% ipython --no-banner

In [1]: import numpy as np

In [2]: import numpy.linalg as la

In [3]: np.set_printoptions(precision=1, suppress=True, linewidth=120, floatmode="fixed")

In [4]: def tidy(a):
   ...:     return np.round(a, 1) + 0
   ...: 

In [5]: J = np.load("dump.npy")

In [6]: print(J)
[[-3 -4 -2 -3 -4 -2 -3 -3 -2 -4 -2]
 [10  9 11 10  9 11 10 10 11  9 11]
 [-4 -5 -3 -4 -5 -3 -4 -4 -3 -5 -3]
 [10  9 11 10  9 11 10 10 11  9 11]
 [-5 -6 -4 -5 -6 -4 -5 -5 -4 -6 -4]
 [ 5  4  6  5  4  6  5  5  6  4  6]
 [10  9 11 10  9 11 10 10 11  9 11]]

In [7]: U, sig, Vt = la.svd(J)

In [8]: print(np.argmax(sig[:-1] / (sig[1:] + 1e-6)) + 1)
2

In [9]: M2 = U[:, :2] @ np.diag(sig[:2]) @ Vt[:2]

In [10]: print(tidy(M2))
[[-3.0 -4.0 -2.0 -3.0 -4.0 -2.0 -3.0 -3.0 -2.0 -4.0 -2.0]
 [10.0  9.0 11.0 10.0  9.0 11.0 10.0 10.0 11.0  9.0 11.0]
 [-4.0 -5.0 -3.0 -4.0 -5.0 -3.0 -4.0 -4.0 -3.0 -5.0 -3.0]
 [10.0  9.0 11.0 10.0  9.0 11.0 10.0 10.0 11.0  9.0 11.0]
 [-5.0 -6.0 -4.0 -5.0 -6.0 -4.0 -5.0 -5.0 -4.0 -6.0 -4.0]
 [ 5.0  4.0  6.0  5.0  4.0  6.0  5.0  5.0  6.0  4.0  6.0]
 [10.0  9.0 11.0 10.0  9.0 11.0 10.0 10.0 11.0  9.0 11.0]]

In [11]: print(tidy(np.abs(J - M2).max()))
0.0

In [12]: print(la.matrix_rank(J, rtol=0.05))
2

In [13]: print(tidy(la.norm(J - M2) / la.norm(J)))
0.0

In [14]: M2 = J / np.sqrt((J ** 2).mean(axis=1, keepdims=True))

In [15]: print(tidy(la.norm(M2, axis=1)))
[3.3 3.3 3.3 3.3 3.3 3.3 3.3]

In [16]: print(la.matrix_rank(M2) == la.matrix_rank(J))
True

In [17]: print(tidy(J - J.mean(axis=1, keepdims=True)))
[[-0.1 -1.1  0.9 -0.1 -1.1  0.9 -0.1 -0.1  0.9 -1.1  0.9]
 [-0.1 -1.1  0.9 -0.1 -1.1  0.9 -0.1 -0.1  0.9 -1.1  0.9]
 [-0.1 -1.1  0.9 -0.1 -1.1  0.9 -0.1 -0.1  0.9 -1.1  0.9]
 [-0.1 -1.1  0.9 -0.1 -1.1  0.9 -0.1 -0.1  0.9 -1.1  0.9]
 [-0.1 -1.1  0.9 -0.1 -1.1  0.9 -0.1 -0.1  0.9 -1.1  0.9]
 [-0.1 -1.1  0.9 -0.1 -1.1  0.9 -0.1 -0.1  0.9 -1.1  0.9]
 [-0.1 -1.1  0.9 -0.1 -1.1  0.9 -0.1 -0.1  0.9 -1.1  0.9]]

In [18]: print(la.matrix_rank(J - J.mean(axis=1, keepdims=True)))
1

In [19]: print(np.unique(J.round(6), axis=0).shape)
(5, 11)

In [20]: print(tidy(J @ la.pinv(J) @ J))
[[-3.0 -4.0 -2.0 -3.0 -4.0 -2.0 -3.0 -3.0 -2.0 -4.0 -2.0]
 [10.0  9.0 11.0 10.0  9.0 11.0 10.0 10.0 11.0  9.0 11.0]
 [-4.0 -5.0 -3.0 -4.0 -5.0 -3.0 -4.0 -4.0 -3.0 -5.0 -3.0]
 [10.0  9.0 11.0 10.0  9.0 11.0 10.0 10.0 11.0  9.0 11.0]
 [-5.0 -6.0 -4.0 -5.0 -6.0 -4.0 -5.0 -5.0 -4.0 -6.0 -4.0]
 [ 5.0  4.0  6.0  5.0  4.0  6.0  5.0  5.0  6.0  4.0  6.0]
 [10.0  9.0 11.0 10.0  9.0 11.0 10.0 10.0 11.0  9.0 11.0]]

In [21]: print(np.allclose(J[:-1].T @ la.lstsq(J[:-1].T, J[-1])[0], J[-1]))
True

In [22]: print(la.lstsq(J[:-1].T, J[-1])[2])
2

In [23]: rk = la.matrix_rank(J)

In [24]: print(rk)
2

In [25]: ns = la.svd(J)[2][rk:].T

In [26]: print(np.allclose(J @ ns, 0))
True

In [27]: print(la.matrix_rank(J.T @ J), la.matrix_rank(J @ J.T))
2 2

In [28]: print([int(la.matrix_rank(np.delete(J, i, axis=0))) for i in range(7)])
[2, 2, 2, 2, 2, 2, 2]

In [29]: E = np.loadtxt("a.csv", delimiter=",")

In [30]: print(tidy(E))
[[ -0.3  13.5 -14.8]
 [ 19.7  -2.1   2.4]
 [  1.5 -13.4  14.8]
 [-13.8  -9.7  10.7]
 [  8.9  12.0 -13.3]
 [ -1.6  13.4 -14.7]
 [-20.0  -0.4   0.4]
 [-15.5   8.5  -9.3]
 [  8.3  12.2 -13.5]
 [ 17.2  -6.8   7.5]
 [ 19.7   2.4  -2.6]
 [-18.0  -5.8   6.4]
 [ 19.9  -1.3   1.4]
 [ -1.4 -13.4  14.8]
 [-14.6   9.2 -10.1]
 [-15.8  -8.2   9.0]
 [ 13.9  -9.7  10.7]
 [  3.8 -13.2  14.5]
 [ 19.8   1.9  -2.1]
 [  7.4 -12.5  13.7]
 [ -5.8 -12.9  14.2]
 [  6.8  12.7 -13.9]
 [ 10.3  11.5 -12.7]
 [ -3.8  13.2 -14.5]
 [-18.7  -4.8   5.2]
 [-15.1   8.8  -9.7]
 [ 11.6 -10.9  12.0]
 [ -0.6  13.4 -14.8]
 [-16.3   7.8  -8.5]
 [ 11.5 -11.0  12.1]]

In [31]: print(J[0] @ J[4])
164

In [32]: print(tidy(la.norm(J, 2)))
64.7

In [33]: print(tidy(la.norm(J, 1)), tidy(la.norm(J, np.inf)))
48.0 111.0

In [34]: print(tidy(la.norm(J, "nuc")))
70.8

In [35]: print(tidy(la.norm(J[0] - J[4])))
6.6

In [36]: print(la.norm(J, axis=1).argmax())
1

In [37]: print(tidy(la.norm(J, axis=0)))
[19.4 18.3 20.7 19.4 18.3 20.7 19.4 19.4 20.7 18.3 20.7]

In [38]: Xc = E - E.mean(axis=0)

In [39]: evecs = la.svd(Xc)[2][:2]

In [40]: M2 = Xc - Xc @ evecs.T @ evecs

In [41]: print(tidy(la.norm(M2) / la.norm(Xc)))
0.0

In [42]: print(tidy(M2.std(axis=0)))
[0.0 0.0 0.0]

In [43]: cov = np.cov(E, rowvar=False)

In [44]: print(tidy(E.std(axis=0)))
[13.2 10.1 11.1]

In [45]: print(tidy(np.median(E, axis=0)))
[ 0.6 -0.8  0.9]

In [46]: print(tidy(cov))
[[ 179.3  -10.0   11.0]
 [ -10.0  105.9 -116.5]
 [  11.0 -116.5  128.1]]

In [47]: print(tidy(np.polyfit(E[:, 1], E[:, 0], 1)))
[-0.1  0.6]

In [48]: print(tidy(la.eigvalsh(cov)[::-1]))
[237.8 175.6   0.0]

In [49]: Z = E[[15, 9]].astype(float)

In [50]: for _ in range(3):
    ...:     lab = la.norm(E[:, None] - Z, axis=-1).argmin(axis=1)
    ...:     Z = np.array([E[lab == j].mean(axis=0) for j in range(2)])
    ...: 

In [51]: print(lab)
[0 1 1 0 1 0 0 0 1 1 1 0 1 1 0 0 1 1 1 1 1 0 1 0 0 0 1 0 0 1]

In [52]: print(np.bincount(lab))
[14 16]

In [53]: print(np.abs(Z[1] - Z[0]).argmax())
0

In [54]: print(tidy(Z))
[[-10.5   5.1  -5.6]
 [ 10.4  -4.2   4.6]]

In [55]: print(la.cond(J) > 100)
True

In [56]: M2 = np.array([[-3, 0], [2, 0]])

In [57]: Z = np.array([[0, -1], [-3, -2]])

In [58]: m1 = np.kron(M2, Z)

In [59]: print(m1)
[[ 0  3  0  0]
 [ 9  6  0  0]
 [ 0 -2  0  0]
 [-6 -4  0  0]]

In [60]: print(tidy(la.norm(m1[3], 1)), tidy(la.norm(m1[3], np.inf)))
10.0 6.0

In [61]: print(tidy(la.norm(m1, 1)), tidy(la.norm(m1, np.inf)))
15.0 15.0

In [62]: print(la.norm(m1, axis=1).argmax())
1

In [63]: print(tidy(la.norm(m1, 2)))
13.2

In [64]: print(tidy(la.norm(m1, "nuc")))
16.1

In [65]: print(tidy(la.norm(m1[3] - m1[2])))
6.3

In [66]: print(tidy(la.norm(m1, axis=0)))
[10.8  8.1  0.0  0.0]

In [67]: print([round(float(x), 1) for x in la.svd(m1, compute_uv=False)[:3]])
[13.2, 3.0, 0.0]

In [68]: print(tidy(la.norm(m1, 2) / la.norm(m1)))
1.0

In [69]: print(la.matrix_rank(m1, rtol=0.1))
2

In [70]: print(np.argsort(-la.norm(m1, axis=0).round(6), kind="stable")[:3])
[0 1 2]

In [71]: rk = la.matrix_rank(m1)

In [72]: print(rk)
2

In [73]: ns = la.svd(m1)[2][rk:].T

In [74]: print(m1 @ ns)
[[0.0 0.0]
 [0.0 0.0]
 [0.0 0.0]
 [0.0 0.0]]

In [75]: print([int(la.matrix_rank(m1[:, :j + 1])) for j in range(4)])
[1, 2, 2, 2]

In [76]: print(la.matrix_rank(m1.T @ m1), la.matrix_rank(m1 @ m1.T))
2 2

In [77]: print([int(la.matrix_rank(m1[:i])) for i in range(1, len(m1) + 1)])
[1, 2, 2, 2]

In [78]: print(ns @ ns.T)
[[0.0 0.0 0.0 0.0]
 [0.0 0.0 0.0 0.0]
 [0.0 0.0 1.0 0.0]
 [0.0 0.0 0.0 1.0]]

In [79]: print(np.allclose(m1 @ ns, 0))
True

In [80]: U, sig, Vt = la.svd(m1)

In [81]: print(np.argmax(sig[:-1] / (sig[1:] + 1e-6)) + 1)
2

In [82]: M2 = U[:, :2] @ np.diag(sig[:2]) @ Vt[:2]

In [83]: print(tidy(M2))
[[ 0.0  3.0  0.0  0.0]
 [ 9.0  6.0  0.0  0.0]
 [ 0.0 -2.0  0.0  0.0]
 [-6.0 -4.0  0.0  0.0]]

In [84]: print(tidy(la.norm(m1 - M2) / la.norm(m1)))
0.0

In [85]: print(tidy(la.norm(m1 - M2, 2)), sig[2])
0.0 0.0

In [86]: print(tidy(np.abs(m1 - M2).max()))
0.0

In [87]: rng = np.random.default_rng(34)

In [88]: lab = rng.permutation(4)

In [89]: print(lab)
[3 1 2 0]

In [90]: M2 = m1[lab][:, lab]

In [91]: print(np.allclose(M2, m1))
False

In [92]: print(np.trace(M2))
6

In [93]: print(tidy(np.sort(np.abs(la.eigvals(M2)))))
[0.0 0.0 3.0 9.0]

In [94]: print(np.diag(M2))
[0 6 0 0]

In [95]: print(tidy(la.det(M2)), tidy(la.det(m1[lab])))
0.0 0.0

In [96]: mat = np.array([[5.0, 1.0, 1.0, 1.0, 1.0],
    ...:     [1.0, 5.0, 1.0, 1.0, 1.0],
    ...:     [1.0, 1.0, 5.0, 1.0, 1.0],
    ...:     [1.0, 1.0, 1.0, 5.0, 1.0],
    ...:     [1.0, 1.0, 1.0, 1.0, 5.0]])

In [97]: M2 = la.inv(mat)

In [98]: print(tidy(la.det(mat) * M2))
[[512.0 -64.0 -64.0 -64.0 -64.0]
 [-64.0 512.0 -64.0 -64.0 -64.0]
 [-64.0 -64.0 512.0 -64.0 -64.0]
 [-64.0 -64.0 -64.0 512.0 -64.0]
 [-64.0 -64.0 -64.0 -64.0 512.0]]

In [99]: print(np.allclose(M2, mat.T))
False

In [100]: print(tidy(la.cond(mat)))
2.3

In [101]: print((np.abs(M2) > 1e-9).astype(int))
[[1 1 1 1 1]
 [1 1 1 1 1]
 [1 1 1 1 1]
 [1 1 1 1 1]
 [1 1 1 1 1]]

In [102]: print(tidy(la.inv(M2)))
[[5.0 1.0 1.0 1.0 1.0]
 [1.0 5.0 1.0 1.0 1.0]
 [1.0 1.0 5.0 1.0 1.0]
 [1.0 1.0 1.0 5.0 1.0]
 [1.0 1.0 1.0 1.0 5.0]]

In [103]: low = la.cholesky(mat)

In [104]: print(tidy(np.diag(low) ** 2))
[5.0 4.8 4.7 4.6 4.5]

In [105]: print(np.prod(np.diag(low)) ** 2, tidy(la.det(mat)))
2304.0 2304.0

In [106]: print(mat / np.sqrt(np.outer(np.diag(mat), np.diag(mat))))
[[1.0 0.2 0.2 0.2 0.2]
 [0.2 1.0 0.2 0.2 0.2]
 [0.2 0.2 1.0 0.2 0.2]
 [0.2 0.2 0.2 1.0 0.2]
 [0.2 0.2 0.2 0.2 1.0]]

In [107]: A = np.load("sample8.npy")

In [108]: print(A)
[[ 0  2 -1]
 [-2  0  0]
 [ 1  0  0]]

In [109]: print(tidy(A @ la.pinv(A) @ A))
[[ 0.0  2.0 -1.0]
 [-2.0  0.0  0.0]
 [ 1.0  0.0  0.0]]

In [110]: print(np.abs(np.diag(la.qr(A)[1])) > 1e-9)
[ True  True False]
